>>> import numpy as np
>>> np.set_printoptions(suppress=True, linewidth=200)
>>> E = np.load("layer12.npy")
>>> E
array([[  1,   8,   8,   7,   1,   9,   2,   9],
       [  8,  89,  89,  71,  48, 102,  16,  72],
       [  8,  89,  89,  71,  48, 102,  16,  72],
       [  7,  71,  71,  58,  31,  81,  14,  63],
       [  1,  48,  48,  31,  65,  57,   2,   9],
       [  9, 102, 102,  81,  57, 117,  18,  81],
       [  2,  16,  16,  14,   2,  18,   4,  18],
       [  9,  72,  72,  63,   9,  81,  18,  81]])
>>> A2 = E / np.sqrt((E ** 2).mean(axis=1, keepdims=True))
>>> np.round(np.linalg.norm(A2, axis=1), 2)
array([2.83, 2.83, 2.83, 2.83, 2.83, 2.83, 2.83, 2.83])
>>> round(float(np.linalg.norm(E, 2) / np.linalg.norm(E)), 2)
0.99
>>> np.linalg.cond(E) > 100
np.True_
>>> np.argsort(-np.linalg.norm(E, axis=0).round(6), kind="stable")[:3]
array([5, 1, 2])
>>> A = np.load("w.npy")
>>> A
array([[ 4, -4,  0,  0],
       [ 2, -4,  0,  0],
       [-2,  2,  6, -6],
       [-1,  2,  3, -6]])
>>> x0 = np.array([-1, -3, -4, 5])
>>> h1 = np.maximum(A @ x0, 0)
>>> A.T @ h1
array([ 52, -72,   0,   0])
>>> h1
array([ 8, 10,  0,  0])
>>> np.round(np.linalg.eigvals(A), 2)
array([ 4.24,  2.83, -4.24, -2.83])
>>> np.einsum("ij,ji->", A, A)
np.int64(52)
>>> round(np.linalg.eigvals(A).sum().real, 2)
np.float64(-0.0)
>>> round(float(np.linalg.det(A[::-1])), 2)
144.0
>>> round(np.linalg.det(A.T), 2)
np.float64(144.0)
>>> proj = np.triu(np.array([[2, 2, 9, 2], [9, 3, 4, 7], [4, 1, 0, 3], [5, 9, 8, 3]]), 1) + np.eye(4)
>>> A2 = proj @ A @ np.linalg.inv(proj)
>>> np.trace(A2), np.trace(A)
(np.float64(0.0), np.int64(0))
>>> evals, V = np.linalg.eig(A)
>>> np.round(np.prod(evals), 2)
np.float64(144.0)
>>> np.round(np.sort(np.linalg.eigvals(A.T)), 2)
array([-4.24, -2.83,  2.83,  4.24])
>>> np.round(np.sort(np.linalg.eigvals(A @ A)), 2)
array([ 8.,  8., 18., 18.])
>>> W0 = np.array([[1, 0, 0, 0, 0],
...     [5, 1, 0, 0, 0],
...     [-4, -1, 1, 0, 0],
...     [-4, -4, -1, 1, 0],
...     [4, 5, -3, -4, 1]])
>>> W0 @ W0
array([[  1,   0,   0,   0,   0],
       [ 10,   1,   0,   0,   0],
       [-13,  -2,   1,   0,   0],
       [-24,  -7,  -2,   1,   0],
       [ 61,  29,  -2,  -8,   1]])
>>> np.linalg.matrix_rank(W0 - W0[0, 0] * np.eye(5))
np.int64(4)
>>> A2 = np.linalg.inv(W0)
>>> np.round(W0 @ A2, 2) + 0
array([[1., 0., 0., 0., 0.],
       [0., 1., 0., 0., 0.],
       [0., 0., 1., 0., 0.],
       [0., 0., 0., 1., 0.],
       [0., 0., 0., 0., 1.]])
>>> round(np.linalg.cond(W0), 2)
np.float64(621.04)
>>> np.allclose(A2, W0.T)
False
>>> m1 = np.load("test3.npy")
>>> m1
array([[ -7,  -7,  -1,  -1,  -8, -11, -11,   0, -10,  -3],
       [ -9, -19,   6,  -7,   7, -22,   9,  12,   9, -15],
       [  1,  -2,  -6,  -3, -12,  -9, -14,  -7,  -1,  -9],
       [-14,  -5,  12,   1,  -7, -14, -14,   3,   0,  11],
       [ 10,  -4, -12, -11,   6, -15,  12,  -3,  15,  -5],
       [-10,  -7,  13,  -1,  -9,  -2,  -4,  10,  -2,   2],
       [ -6,  -3,   4,   8,  -3,  -5,  -8,   1,   6,   6],
       [  0,   3,   3,  -9,  -8,  -7,  -9,  -5,   3,  -1],
       [  4, -13, -11,  -2,  -2, -16,   2, -14,   9, -26],
       [ -1,   5, -10, -10,  11, -10,   0,  15,  12,  12],
       [ -2,   2,  -7,  -2,   6,  -1,  -3,   9,   5,   8],
       [  7, -12,  -4,   3,  -4,   1,  11,  -1,  12, -12],
       [  9,  -7,  -9,  -3,   1,  -6,   9,  -9,   8,  -9]])
>>> x0 = np.array([1, -1, 1, -1, -1, 4, 5, -2, 3, 1])
>>> y = m1 @ x0
>>> np.round(np.linalg.pinv(m1) @ m1, 2) + 0
array([[1., 0., 0., 0., 0., 0., 0., 0., 0., 0.],
       [0., 1., 0., 0., 0., 0., 0., 0., 0., 0.],
       [0., 0., 1., 0., 0., 0., 0., 0., 0., 0.],
       [0., 0., 0., 1., 0., 0., 0., 0., 0., 0.],
       [0., 0., 0., 0., 1., 0., 0., 0., 0., 0.],
       [0., 0., 0., 0., 0., 1., 0., 0., 0., 0.],
       [0., 0., 0., 0., 0., 0., 1., 0., 0., 0.],
       [0., 0., 0., 0., 0., 0., 0., 1., 0., 0.],
       [0., 0., 0., 0., 0., 0., 0., 0., 1., 0.],
       [0., 0., 0., 0., 0., 0., 0., 0., 0., 1.]])
>>> np.round(np.linalg.solve(m1.T @ m1, m1.T @ y), 2)
array([ 1., -1.,  1., -1., -1.,  4.,  5., -2.,  3.,  1.])
>>> rng = np.random.default_rng(3490)
>>> y = y + 0.02 * rng.normal(size=13)
>>> y.round(2)
array([-124.02,  -38.99,  -92.01, -112.02,   52.98,  -31.99,  -42.  ,  -37.99,  -15.  ,  -38.98,  -29.  ,  101.  ,   63.  ])
>>> beta, *_ = np.linalg.lstsq(m1, y)
>>> beta.round()
array([ 1., -1.,  1., -1., -1.,  4.,  5., -2.,  3.,  1.])
>>> mat = np.array([[0, 0, 0, 1, 0, 0, 0],
...     [0, 0, 0, 0, 0, 1, 0],
...     [0, 0, 0, 0, 1, 0, 0],
...     [0, 0, 0, 0, 0, 0, 1],
...     [1, 0, 0, 0, 0, 0, 0],
...     [0, 0, 1, 0, 0, 0, 0],
...     [0, 1, 0, 0, 0, 0, 0]])
>>> mat
array([[0, 0, 0, 1, 0, 0, 0],
       [0, 0, 0, 0, 0, 1, 0],
       [0, 0, 0, 0, 1, 0, 0],
       [0, 0, 0, 0, 0, 0, 1],
       [1, 0, 0, 0, 0, 0, 0],
       [0, 0, 1, 0, 0, 0, 0],
       [0, 1, 0, 0, 0, 0, 0]])
>>> A2 = np.linalg.inv(mat)
>>> np.round(np.linalg.det(mat) * A2, 2)
array([[0., 0., 0., 0., 1., 0., 0.],
       [0., 0., 0., 0., 0., 0., 1.],
       [0., 0., 0., 0., 0., 1., 0.],
       [1., 0., 0., 0., 0., 0., 0.],
       [0., 0., 1., 0., 0., 0., 0.],
       [0., 1., 0., 0., 0., 0., 0.],
       [0., 0., 0., 1., 0., 0., 0.]])
>>> round(float(np.linalg.cond(mat)), 2)
1.0
>>> def softmax(z):
...     e = np.exp(z - z.max(axis=-1, keepdims=True))
...     return e / e.sum(axis=-1, keepdims=True)
... 
>>> softmax(mat).sum(axis=1)
array([1., 1., 1., 1., 1., 1., 1.])
>>> np.round(softmax(10 * mat[2]), 2) + 0
array([0., 0., 0., 0., 1., 0., 0.])
>>> np.round(softmax(mat[2] + -1), 2)
array([0.11, 0.11, 0.11, 0.11, 0.31, 0.11, 0.11])
>>> np.round(softmax(mat[2]), 2)
array([0.11, 0.11, 0.11, 0.11, 0.31, 0.11, 0.11])
>>> S = mat @ mat.T / np.sqrt(7)
>>> softmax(S).round(6).argmax(axis=1)
array([0, 1, 2, 3, 4, 5, 6])
>>> np.round(softmax(S + np.triu(np.full(S.shape, -np.inf), 1)), 2)
array([[1.  , 0.  , 0.  , 0.  , 0.  , 0.  , 0.  ],
       [0.41, 0.59, 0.  , 0.  , 0.  , 0.  , 0.  ],
       [0.29, 0.29, 0.42, 0.  , 0.  , 0.  , 0.  ],
       [0.22, 0.22, 0.22, 0.33, 0.  , 0.  , 0.  ],
       [0.18, 0.18, 0.18, 0.18, 0.27, 0.  , 0.  ],
       [0.15, 0.15, 0.15, 0.15, 0.15, 0.23, 0.  ],
       [0.13, 0.13, 0.13, 0.13, 0.13, 0.13, 0.2 ]])
>>> np.round(softmax(S)[2] @ mat, 2)
array([0.13, 0.13, 0.13, 0.13, 0.2 , 0.13, 0.13])
>>> np.round(softmax(S), 2)
array([[0.2 , 0.13, 0.13, 0.13, 0.13, 0.13, 0.13],
       [0.13, 0.2 , 0.13, 0.13, 0.13, 0.13, 0.13],
       [0.13, 0.13, 0.2 , 0.13, 0.13, 0.13, 0.13],
       [0.13, 0.13, 0.13, 0.2 , 0.13, 0.13, 0.13],
       [0.13, 0.13, 0.13, 0.13, 0.2 , 0.13, 0.13],
       [0.13, 0.13, 0.13, 0.13, 0.13, 0.2 , 0.13],
       [0.13, 0.13, 0.13, 0.13, 0.13, 0.13, 0.2 ]])
>>> x0 = np.array([-2, -2, 1, -2, 1, 0, 2])
>>> round(np.linalg.norm(x0), 2), round(float(np.linalg.norm(mat @ x0)), 2)
(np.float64(4.24), 4.24)
>>> 7 - np.linalg.matrix_rank(mat - np.eye(7), tol=1e-8)
np.int64(1)
>>> np.round(np.sort(np.abs(np.degrees(np.angle(np.linalg.eigvals(mat))))), 2)
array([  0.  ,  51.43,  51.43, 102.86, 102.86, 154.29, 154.29])
>>> np.round(np.abs(np.linalg.eigvals(mat)), 2)
array([1., 1., 1., 1., 1., 1., 1.])
>>> [p for p in range(1, 25) if np.allclose(np.linalg.matrix_power(mat, p), np.eye(7))]
[7, 14, 21]
>>> O, V = np.linalg.qr(mat[:, :6])[0], np.linalg.qr(mat[:, 6:])[0]
>>> sig = np.linalg.svd(O.T @ V, compute_uv=False)
>>> np.degrees(np.arccos(sig.clip(0, 1)))
array([90.])
>>> sig
array([0.])
>>> np.round(np.linalg.norm(O @ O.T - V @ V.T, 2), 2)
np.float64(1.0)
>>> (sig > 0.9).sum()
np.int64(0)
>>> arr = np.load("mat.npy")
>>> arr
array([[ 9, -4,  0,  0],
       [-7, -6,  0,  0],
       [ 0,  0,  9, -4],
       [ 0,  0, -7, -6]])
>>> proj = np.triu(np.array([[4, -2, -3, 1], [1, -5, 1, 3], [5, 5, -5, 4], [-3, -5, -3, -4]]), 1) + np.eye(4)
>>> A2 = proj @ arr @ np.linalg.inv(proj)
>>> np.round(np.poly(A2), 2)
array([   1.,   -6., -155.,  492., 6724.])
>>> np.trace(A2), np.trace(arr)
(np.float64(6.0), np.int64(6))
>>> np.round(np.linalg.det(A2), 2)
np.float64(6724.0)
>>> x0 = np.array([5, -2, -4, -3, 5, -2, -4])
>>> y = mat @ x0
>>> beta, lr = np.zeros(7), 1 / np.linalg.norm(mat, 2) ** 2
>>> for i in range(10):
...     beta -= lr * mat.T @ (mat @ beta - y)
...     if i % 2 == 0: print(i, round(np.linalg.norm(mat @ beta - y), 2))
... 
0 0.0
2 0.0
4 0.0
6 0.0
8 0.0
>>> round(np.linalg.cond(mat), 2)
np.float64(1.0)
>>> A2 = np.linalg.inv(arr)
>>> round(np.linalg.det(arr) * np.linalg.det(A2), 2)
np.float64(1.0)
>>> lab = rng.permutation(4)
>>> A2 = arr[:, lab] * rng.choice([-1, 1], 4)
>>> A2
array([[ 0,  4, -9,  0],
       [ 0,  6,  7,  0],
       [ 9,  0,  0, -4],
       [-7,  0,  0, -6]])
>>> U, _, VT = np.linalg.svd(arr.T @ A2)
>>> np.round(U @ VT, 2) + 0
array([[ 0.,  0., -1.,  0.],
       [ 0., -1.,  0.,  0.],
       [ 1.,  0.,  0.,  0.],
       [ 0.,  0.,  0.,  1.]])
>>> data = np.load("arr.npy")
>>> data
array([[3, 3, 0, 0, 0, 0, 0],
       [7, 3, 0, 4, 0, 0, 0],
       [0, 0, 6, 0, 7, 8, 9],
       [9, 6, 0, 3, 0, 0, 0],
       [0, 0, 5, 0, 7, 3, 0],
       [0, 0, 5, 0, 8, 5, 3],
       [0, 0, 2, 0, 2, 7, 4]])
>>> lab = rng.permutation(7)
>>> lab
array([4, 6, 3, 2, 0, 1, 5])
>>> A2 = data[lab][:, lab]
>>> np.allclose(A2, data)
False
>>> A2
array([[7, 0, 0, 5, 0, 0, 3],
       [2, 4, 0, 2, 0, 0, 7],
       [0, 0, 3, 0, 9, 6, 0],
       [7, 9, 0, 6, 0, 0, 8],
       [0, 0, 0, 0, 3, 3, 0],
       [0, 0, 4, 0, 7, 3, 0],
       [8, 3, 0, 5, 0, 0, 5]])
>>> round(np.linalg.det(A2), 2), round(np.linalg.det(data[lab]), 2)
(np.float64(0.0), np.float64(-0.0))
>>> x0 = np.array([-5, 3, 3, -4, -4, -5, -3])
>>> (data @ x0).argmax()
np.int64(0)
>>> data @ x0
array([ -6, -42, -77, -39, -28, -51, -49])
>>> np.linalg.norm(data @ x0) <= np.linalg.norm(data, 2) * np.linalg.norm(x0) + 1e-9
np.True_
>>> np.einsum("ij,j->i", data, x0)
array([ -6, -42, -77, -39, -28, -51, -49])
>>> data @ np.ones(7)
array([ 6., 14., 30., 18., 15., 21., 15.])
>>> np.unique(data.round(6), axis=0).shape
(7, 7)
>>> np.allclose(data[:-1].T @ np.linalg.lstsq(data[:-1].T, data[-1])[0], data[-1])
False
>>> np.round(data @ np.linalg.pinv(data) @ data, 2) + 0
array([[3., 3., 0., 0., 0., 0., 0.],
       [7., 3., 0., 4., 0., 0., 0.],
       [0., 0., 6., 0., 7., 8., 9.],
       [9., 6., 0., 3., 0., 0., 0.],
       [0., 0., 5., 0., 7., 3., 0.],
       [0., 0., 5., 0., 8., 5., 3.],
       [0., 0., 2., 0., 2., 7., 4.]])
>>> np.linalg.lstsq(data[:-1].T, data[-1])[2]
np.int32(5)
>>> np.abs(np.diag(np.linalg.qr(data)[1])) > 1e-9
array([ True,  True,  True, False,  True,  True,  True])
>>> U, sig, VT = np.linalg.svd(data, full_matrices=False)
>>> np.round(U.T @ U, 2) + 0
array([[1., 0., 0., 0., 0., 0., 0.],
       [0., 1., 0., 0., 0., 0., 0.],
       [0., 0., 1., 0., 0., 0., 0.],
       [0., 0., 0., 1., 0., 0., 0.],
       [0., 0., 0., 0., 1., 0., 0.],
       [0., 0., 0., 0., 0., 1., 0.],
       [0., 0., 0., 0., 0., 0., 1.]])
>>> np.round(np.abs(VT[0]), 2) + 0
array([0.  , 0.  , 0.43, 0.  , 0.57, 0.55, 0.43])
>>> sig.round(2) + 0
array([21.33, 14.55,  6.8 ,  2.69,  2.53,  0.66,  0.  ])
>>> np.round(np.sqrt((sig ** 2).sum()), 2), round(np.linalg.norm(data), 2)
(np.float64(26.96), np.float64(26.96))
>>> np.round(sig / sig[0], 2) + 0
array([1.  , 0.68, 0.32, 0.13, 0.12, 0.03, 0.  ])
>>> np.round(np.cumsum(sig ** 2) / np.sum(sig ** 2), 2)
array([0.63, 0.92, 0.98, 0.99, 1.  , 1.  , 1.  ])
>>> np.round(U.T @ data @ VT.T, 2) + 0
array([[21.33,  0.  ,  0.  ,  0.  ,  0.  ,  0.  ,  0.  ],
       [ 0.  , 14.55,  0.  ,  0.  ,  0.  ,  0.  ,  0.  ],
       [ 0.  ,  0.  ,  6.8 ,  0.  ,  0.  ,  0.  ,  0.  ],
       [ 0.  ,  0.  ,  0.  ,  2.69,  0.  ,  0.  ,  0.  ],
       [ 0.  ,  0.  ,  0.  ,  0.  ,  2.53,  0.  ,  0.  ],
       [ 0.  ,  0.  ,  0.  ,  0.  ,  0.  ,  0.66,  0.  ],
       [ 0.  ,  0.  ,  0.  ,  0.  ,  0.  ,  0.  ,  0.  ]])
>>> np.allclose(U * sig @ VT, data)
True
>>> f, r1 = W0[2], W0[0]
>>> f @ f
np.int64(18)
>>> pr = (f @ r1) / (f @ f) * f
>>> round((r1 - pr) @ f, 2)
np.float64(-0.0)
>>> np.outer(f, r1)
array([[-4,  0,  0,  0,  0],
       [-1,  0,  0,  0,  0],
       [ 1,  0,  0,  0,  0],
       [ 0,  0,  0,  0,  0],
       [ 0,  0,  0,  0,  0]])
>>> X = np.load("run4.npy")
>>> X
array([[ 1,  1, -1, -1,  1,  1, -1, -1],
       [ 1,  1,  1,  1,  1,  1,  1,  1],
       [ 1, -1, -1,  1,  1, -1, -1,  1],
       [ 1, -1, -1,  1, -1,  1,  1, -1],
       [ 1, -1,  1, -1, -1,  1, -1,  1],
       [ 1, -1,  1, -1,  1, -1,  1, -1],
       [ 1,  1,  1,  1, -1, -1, -1, -1]])
>>> A2 = np.c_[m1[:, :1] @ np.array([[0]]), np.array([1, -2, 3, -3, -1, -2, -2, -1, 2, -3, 1, -2, -3])]
>>> A2
array([[ 0,  1],
       [ 0, -2],
       [ 0,  3],
       [ 0, -3],
       [ 0, -1],
       [ 0, -2],
       [ 0, -2],
       [ 0, -1],
       [ 0,  2],
       [ 0, -3],
       [ 0,  1],
       [ 0, -2],
       [ 0, -3]])
>>> np.linalg.matrix_rank(np.c_[m1, A2])
np.int64(11)
>>> np.allclose(A2[:-1].T @ np.linalg.lstsq(A2[:-1].T, A2[-1])[0], A2[-1])
True
>>> np.linalg.lstsq(A2[:-1].T, A2[-1])[2]
np.int32(1)
>>> X - X[0]
array([[ 0,  0,  0,  0,  0,  0,  0,  0],
       [ 0,  0,  2,  2,  0,  0,  2,  2],
       [ 0, -2,  0,  2,  0, -2,  0,  2],
       [ 0, -2,  0,  2, -2,  0,  2,  0],
       [ 0, -2,  2,  0, -2,  0,  0,  2],
       [ 0, -2,  2,  0,  0, -2,  2,  0],
       [ 0,  0,  2,  2, -2, -2,  0,  0]])
>>> np.unravel_index(np.abs(X).argmax(), X.shape)
(np.int64(0), np.int64(0))
>>> np.round(X.mean(axis=0), 2)
array([ 1.  , -0.14,  0.14,  0.14,  0.14,  0.14, -0.14, -0.14])
>>> np.linalg.matrix_rank(X)
np.int64(7)
>>> np.abs(X).max()
np.int64(1)
>>> X.sum(axis=1)
array([0, 8, 0, 0, 0, 0, 0])
>>> X.shape
(7, 8)
>>> np.round(np.linalg.svd(X, compute_uv=False), 2)
array([2.83, 2.83, 2.83, 2.83, 2.83, 2.83, 2.83])
